% python3 -q
>>> import numpy as np
>>> np.set_printoptions(precision=2, suppress=True, linewidth=120, floatmode="fixed")
>>> arr = np.loadtxt("block18.csv", delimiter=",")
>>> arr
array([[-0.40,  0.80,  0.30],
       [ 1.30,  0.00,  1.40],
       [-0.70,  0.10,  0.00],
       [ 1.00,  0.70,  0.20],
       [ 0.90, -0.40,  0.20],
       [-0.39,  0.81,  0.33],
       [-0.50,  0.60,  0.40]])
>>> t3 = np.stack([arr, 4 * arr, arr[::-1]])
>>> np.linalg.matrix_rank(t3)
array([3, 3, 3])
>>> (t3 @ arr.T).shape
(3, 7, 7)
>>> np.linalg.matrix_rank(t3.reshape(3, -1))
np.int64(2)
>>> K = np.loadtxt("layer18.csv", delimiter=",")
>>> K
array([[ 1.00,  0.00,  0.00,  0.00,  0.00],
       [ 0.00,  1.00,  0.00,  0.00,  0.00],
       [ 0.00,  0.00,  1.00,  0.00,  0.00],
       [ 0.00,  0.00,  0.00, -0.50, -0.87],
       [ 0.00,  0.00,  0.00,  0.87, -0.50]])
>>> rng = np.random.default_rng(86)
>>> labels = rng.permutation(5)
>>> labels
array([2, 1, 4, 0, 3])
>>> M2 = K[labels][:, labels]
>>> M2
array([[ 1.00,  0.00,  0.00,  0.00,  0.00],
       [ 0.00,  1.00,  0.00,  0.00,  0.00],
       [ 0.00,  0.00, -0.50,  0.00,  0.87],
       [ 0.00,  0.00,  0.00,  1.00,  0.00],
       [ 0.00,  0.00, -0.87,  0.00, -0.50]])
>>> np.trace(M2)
np.float64(2.0)
>>> np.allclose(M2, K)
False
>>> (K - K.T) / 2
array([[ 0.00,  0.00,  0.00,  0.00,  0.00],
       [ 0.00,  0.00,  0.00,  0.00,  0.00],
       [ 0.00,  0.00,  0.00,  0.00,  0.00],
       [ 0.00,  0.00,  0.00,  0.00, -0.87],
       [ 0.00,  0.00,  0.00,  0.87,  0.00]])
>>> np.linalg.matrix_power(K, 4)
array([[ 1.00,  0.00,  0.00,  0.00,  0.00],
       [ 0.00,  1.00,  0.00,  0.00,  0.00],
       [ 0.00,  0.00,  1.00,  0.00,  0.00],
       [ 0.00,  0.00,  0.00, -0.50, -0.87],
       [ 0.00,  0.00,  0.00,  0.87, -0.50]])
>>> np.sort(np.abs(np.linalg.eigvals(K)))
array([1.00, 1.00, 1.00, 1.00, 1.00])
>>> round(np.abs(np.linalg.eigvals(K)).max(), 2)
np.float64(1.0)
>>> np.linalg.pinv(K)
array([[ 1.00,  0.00,  0.00,  0.00,  0.00],
       [ 0.00,  1.00,  0.00,  0.00,  0.00],
       [ 0.00,  0.00,  1.00,  0.00,  0.00],
       [ 0.00,  0.00,  0.00, -0.50,  0.87],
       [ 0.00,  0.00,  0.00, -0.87, -0.50]])
>>> K[:, 3] @ K[:, 2]
np.float64(0.0)
>>> np.round(K.T @ K, 2) + 0
array([[1.00, 0.00, 0.00, 0.00, 0.00],
       [0.00, 1.00, 0.00, 0.00, 0.00],
       [0.00, 0.00, 1.00, 0.00, 0.00],
       [0.00, 0.00, 0.00, 1.00, 0.00],
       [0.00, 0.00, 0.00, 0.00, 1.00]])
>>> np.linalg.svd(K, compute_uv=False)
array([1.00, 1.00, 1.00, 1.00, 1.00])
>>> M2 = np.c_[arr[:, :1] @ np.array([[-1]]), np.array([-4, 1, -8, 2, -5, 1, 8])]
>>> M2
array([[ 0.40, -4.00],
       [-1.30,  1.00],
       [ 0.70, -8.00],
       [-1.00,  2.00],
       [-0.90, -5.00],
       [ 0.39,  1.00],
       [ 0.50,  8.00]])
>>> np.linalg.matrix_rank(M2)
np.int64(2)
>>> np.round(np.linalg.lstsq(arr, M2[:, 0])[0], 2) + 0
array([-1.00,  0.00,  0.00])
>>> w1 = np.array([[0, -3, 1, 0, -2],
...     [1, -2, 3, 2, 1],
...     [-3, 2, 2, -3, 0],
...     [2, -2, 1, 1, 2],
...     [2, -2, 0, -1, 2]])
>>> b = np.array([-3, -3, 1, 2, -1])
>>> hid = np.maximum(K @ w1 + b, 0)
>>> hid
array([[0.00, 0.00, 2.00, 2.00, 0.00],
       [0.00, 0.00, 4.00, 4.00, 0.00],
       [0.00, 0.00, 3.00, 0.00, 0.00],
       [0.00, 0.00, 0.50, 2.37, 0.00],
       [0.00, 0.00, 1.87, 3.37, 0.00]])
>>> W2 = np.array([[-1, 3], [-2, -1], [0, 1], [-1, -3], [3, 3]])
>>> hid @ W2
array([[-2.00, -4.00],
       [-4.00, -8.00],
       [ 0.00,  3.00],
       [-2.37, -6.60],
       [-3.37, -8.23]])
>>> feats = np.array([[0, 27, 11, 27, 11, 9, 1],
...     [0, 21, 7, 21, 7, 7, 0],
...     [0, 24, 22, 24, 22, 8, 7],
...     [0, 21, 19, 21, 19, 7, 6],
...     [0, 27, 27, 27, 27, 9, 9],
...     [0, 0, 16, 0, 16, 0, 8]])
>>> rk = np.linalg.matrix_rank(feats)
>>> rk
np.int64(2)
>>> ns = np.linalg.svd(feats)[2][rk:].T
>>> np.linalg.matrix_rank(feats.T @ feats), np.linalg.matrix_rank(feats @ feats.T)
(np.int64(2), np.int64(2))
>>> np.allclose(feats @ ns, 0)
True
>>> ns.shape
(7, 5)
>>> [int(np.linalg.matrix_rank(feats[:, :j + 1])) for j in range(7)]
[0, 1, 2, 2, 2, 2, 2]
>>> left, sv, Vt = np.linalg.svd(feats)
>>> evecs = Vt[:(sv > 1e-8).sum()]
>>> vec = feats[2] + 4 * feats[3] + rng.integers(2) * np.eye(7)[4]
>>> vec
array([  0.00, 108.00,  98.00, 108.00,  98.00,  36.00,  31.00])
>>> np.linalg.matrix_rank(np.vstack([feats, vec]))
np.int64(2)
>>> np.allclose(evecs.T @ evecs @ vec, vec)
True
>>> vec = np.array([-1, 0, 0, 2, 1, -1, 0])
>>> feats * vec
array([[ 0,  0,  0, 54, 11, -9,  0],
       [ 0,  0,  0, 42,  7, -7,  0],
       [ 0,  0,  0, 48, 22, -8,  0],
       [ 0,  0,  0, 42, 19, -7,  0],
       [ 0,  0,  0, 54, 27, -9,  0],
       [ 0,  0,  0,  0, 16,  0,  0]])
>>> feats @ np.eye(7)[6]
array([1.00, 0.00, 7.00, 6.00, 9.00, 8.00])
>>> feats @ np.ones(7)
array([ 86.00,  63.00, 107.00,  93.00, 126.00,  40.00])
>>> (K != 0).astype(int)
array([[1, 0, 0, 0, 0],
       [0, 1, 0, 0, 0],
       [0, 0, 1, 0, 0],
       [0, 0, 0, 1, 1],
       [0, 0, 0, 1, 1]])
>>> np.flatnonzero(np.linalg.matrix_power((K != 0) + (K.T != 0) + np.eye(5), 5)[4])
array([3, 4])
>>> f = np.array([5, 1, -5])
>>> A = -2 * np.eye(3) + np.outer(f, f)
>>> A
array([[ 23.00,   5.00, -25.00],
       [  5.00,  -1.00,  -5.00],
       [-25.00,  -5.00,  23.00]])
>>> labels = rng.permutation(3)
>>> labels
array([1, 2, 0])
>>> M2 = A[labels][:, labels]
>>> np.allclose(M2, A)
False
>>> np.trace(M2)
np.float64(45.0)
>>> M2
array([[ -1.00,  -5.00,   5.00],
       [ -5.00,  23.00, -25.00],
       [  5.00, -25.00,  23.00]])
>>> np.diag(M2)
array([-1.00, 23.00, 23.00])
>>> m1 = np.array([[-6.0, -1.0, 1.0, -4.0],
...     [-8.0, -4.0, 2.0, -8.0],
...     [-6.0, -3.0, 1.0, -6.0],
...     [7.0, 1.0, -1.0, 5.0]])
>>> m1
array([[-6.00, -1.00,  1.00, -4.00],
       [-8.00, -4.00,  2.00, -8.00],
       [-6.00, -3.00,  1.00, -6.00],
       [ 7.00,  1.00, -1.00,  5.00]])
>>> w1 = np.array([[1, 0], [1, 0], [3, 0], [0, 0]])
>>> b = np.array([3, 9])
>>> hid = np.maximum(m1 @ w1 + b, 0)
>>> hid
array([[0.00, 9.00],
       [0.00, 9.00],
       [0.00, 9.00],
       [8.00, 9.00]])
>>> (hid > 0).mean(axis=0)
array([0.25, 1.00])
>>> (hid > 0).astype(int)
array([[0, 1],
       [0, 1],
       [0, 1],
       [1, 1]])
>>> np.linalg.matrix_rank(hid)
np.int64(2)
>>> W2 = np.array([[2, -2], [0, 0]])
>>> (hid @ W2).round(6).argmax(axis=1)
array([0, 0, 0, 0])
>>> hid @ W2
array([[  0.00,   0.00],
       [  0.00,   0.00],
       [  0.00,   0.00],
       [ 16.00, -16.00]])
>>> w1 @ W2
array([[ 2, -2],
       [ 2, -2],
       [ 6, -6],
       [ 0,  0]])
>>> X = np.load("arr.npy")
>>> X
array([[8, 0, 0, 0, 0, 0, 0],
       [0, 9, 0, 0, 0, 0, 0],
       [0, 0, 4, 0, 0, 0, 0],
       [0, 0, 0, 8, 0, 0, 0],
       [0, 0, 0, 0, 6, 0, 0],
       [0, 0, 0, 0, 0, 7, 0],
       [0, 0, 0, 0, 0, 0, 6]])
>>> [int(np.linalg.matrix_rank(np.linalg.matrix_power(X, p))) for p in range(1, 8)]
[7, 7, 7, 7, 7, 7, 7]
>>> X @ X
array([[64,  0,  0,  0,  0,  0,  0],
       [ 0, 81,  0,  0,  0,  0,  0],
       [ 0,  0, 16,  0,  0,  0,  0],
       [ 0,  0,  0, 64,  0,  0,  0],
       [ 0,  0,  0,  0, 36,  0,  0],
       [ 0,  0,  0,  0,  0, 49,  0],
       [ 0,  0,  0,  0,  0,  0, 36]])
>>> np.linalg.matrix_rank(X - X[0, 0] * np.eye(7))
np.int64(5)
>>> ev, evecs = np.linalg.eigh(X)
>>> vec = np.array([1, 7, 9, -7, 2, -9, 6])
>>> vec @ X @ vec
np.int64(1972)
>>> evecs * np.abs(ev) @ evecs.T
array([[8.00, 0.00, 0.00, 0.00, 0.00, 0.00, 0.00],
       [0.00, 9.00, 0.00, 0.00, 0.00, 0.00, 0.00],
       [0.00, 0.00, 4.00, 0.00, 0.00, 0.00, 0.00],
       [0.00, 0.00, 0.00, 8.00, 0.00, 0.00, 0.00],
       [0.00, 0.00, 0.00, 0.00, 6.00, 0.00, 0.00],
       [0.00, 0.00, 0.00, 0.00, 0.00, 7.00, 0.00],
       [0.00, 0.00, 0.00, 0.00, 0.00, 0.00, 6.00]])
>>> evecs * np.sqrt(ev) @ evecs.T
array([[2.83, 0.00, 0.00, 0.00, 0.00, 0.00, 0.00],
       [0.00, 3.00, 0.00, 0.00, 0.00, 0.00, 0.00],
       [0.00, 0.00, 2.00, 0.00, 0.00, 0.00, 0.00],
       [0.00, 0.00, 0.00, 2.83, 0.00, 0.00, 0.00],
       [0.00, 0.00, 0.00, 0.00, 2.45, 0.00, 0.00],
       [0.00, 0.00, 0.00, 0.00, 0.00, 2.65, 0.00],
       [0.00, 0.00, 0.00, 0.00, 0.00, 0.00, 2.45]])
>>> round(vec @ X @ vec / (vec @ vec), 2), ev[0], ev[-1]
(np.float64(6.55), np.float64(4.0), np.float64(9.0))
>>> mat = np.array([[-2, 3, -1],
...     [1, 0, 0],
...     [0, -2, -1],
...     [1, 1, -1],
...     [-3, 2, 0],
...     [3, -3, 2]])
>>> mat[4] = mat[0]
>>> mat
array([[-2,  3, -1],
       [ 1,  0,  0],
       [ 0, -2, -1],
       [ 1,  1, -1],
       [-2,  3, -1],
       [ 3, -3,  2]])
>>> ang = np.radians(72)
>>> R = np.eye(3)
>>> R[2, 2] = R[1, 1] = np.cos(ang)
>>> R[2, 1], R[1, 2] = -np.sin(ang), np.sin(ang)
>>> R
array([[ 1.00,  0.00,  0.00],
       [ 0.00,  0.31,  0.95],
       [ 0.00, -0.95,  0.31]])
>>> M2 = mat @ R.T
>>> M2
array([[-2.00, -0.02, -3.16],
       [ 1.00,  0.00,  0.00],
       [ 0.00, -1.57,  1.59],
       [ 1.00, -0.64, -1.26],
       [-2.00, -0.02, -3.16],
       [ 3.00,  0.98,  3.47]])
>>> np.allclose(mat @ mat.T, M2 @ M2.T)
True
>>> np.linalg.svd(mat, compute_uv=False), np.linalg.svd(M2, compute_uv=False)
(array([7.15, 2.21, 1.72]), array([7.15, 2.21, 1.72]))
>>> np.abs(M2 - mat).max(axis=0)
array([0.00, 3.98, 2.59])
>>> vec = np.array([1, -3, -1])
>>> target = M2 @ vec
>>> np.round(np.linalg.pinv(M2) @ M2, 2) + 0
array([[1.00, 0.00, 0.00],
       [0.00, 1.00, 0.00],
       [0.00, 0.00, 1.00]])
>>> np.linalg.solve(M2.T @ M2, M2.T @ target)
array([ 1.00, -3.00, -1.00])
>>> target = target + 0.05 * rng.normal(size=6)
>>> target
array([ 1.19,  1.03,  3.13,  4.19,  1.25, -3.46])
>>> b, *_ = np.linalg.lstsq(M2, target)
>>> b
array([ 1.00, -3.02, -1.00])
>>> b.round()
array([ 1.00, -3.00, -1.00])
>>> M2 = np.c_[mat[:, :1] @ np.array([[2]]), np.array([2, 0, 1, 1, 0, 1])]
>>> M2
array([[-4,  2],
       [ 2,  0],
       [ 0,  1],
       [ 2,  1],
       [-4,  0],
       [ 6,  1]])
>>> np.linalg.norm(np.linalg.qr(mat)[0].T @ M2, axis=0) ** 2 / ((M2 ** 2).sum(axis=0) + 1e-12)
array([1.00, 0.17])
>>> np.round(np.linalg.lstsq(mat, M2[:, 0])[0], 2) + 0
array([2.00, 0.00, 0.00])
>>> q, evecs = np.linalg.qr(mat[:, :1])[0], np.linalg.qr(mat[:, 1:])[0]
>>> sv = np.linalg.svd(q.T @ evecs, compute_uv=False)
>>> round(np.linalg.norm(q @ q.T - evecs @ evecs.T, 2), 2)
np.float64(1.0)
>>> np.degrees(np.arccos(sv.clip(0, 1)))
array([32.32])
>>> E = np.tril(np.array([[0, -2, -1, 0], [-3, 2, 2, -3], [0, 0, 1, 1], [2, 0, -3, -1]]), -1) + np.eye(4, dtype=int)
>>> E
array([[ 1,  0,  0,  0],
       [-3,  1,  0,  0],
       [ 0,  0,  1,  0],
       [ 2,  0, -3,  1]])
>>> np.diff(E, axis=0)
array([[-4,  1,  0,  0],
       [ 3, -1,  1,  0],
       [ 2,  0, -4,  1]])
>>> E.mean(axis=0)
array([ 0.00,  0.25, -0.50,  0.25])
>>> M2 = np.array([[1, 1, 0], [0, -3, 2]])
>>> W2 = np.kron(M2, E)
>>> W2
array([[ 1,  0,  0,  0,  1,  0,  0,  0,  0,  0,  0,  0],
       [-3,  1,  0,  0, -3,  1,  0,  0,  0,  0,  0,  0],
       [ 0,  0,  1,  0,  0,  0,  1,  0,  0,  0,  0,  0],
       [ 2,  0, -3,  1,  2,  0, -3,  1,  0,  0,  0,  0],
       [ 0,  0,  0,  0, -3,  0,  0,  0,  2,  0,  0,  0],
       [ 0,  0,  0,  0,  9, -3,  0,  0, -6,  2,  0,  0],
       [ 0,  0,  0,  0,  0,  0, -3,  0,  0,  0,  2,  0],
       [ 0,  0,  0,  0, -6,  0,  9, -3,  4,  0, -6,  2]])
>>> np.linalg.matrix_rank(W2)
np.int64(8)
>>> round(float(np.linalg.det(E)), 2)
1.0
>>> np.sort(np.abs(np.linalg.eigvals(E)))
array([1.00, 1.00, 1.00, 1.00])
>>> np.linalg.matrix_power(E, 4)
array([[  1,   0,   0,   0],
       [-12,   1,   0,   0],
       [  0,   0,   1,   0],
       [  8,   0, -12,   1]])
>>> round(float(np.abs(np.linalg.eigvals(E)).max()), 2)
1.0
>>> (E - E.T) / 2
array([[ 0.00,  1.50,  0.00, -1.00],
       [-1.50,  0.00,  0.00,  0.00],
       [ 0.00,  0.00,  0.00,  1.50],
       [ 1.00,  0.00, -1.50,  0.00]])
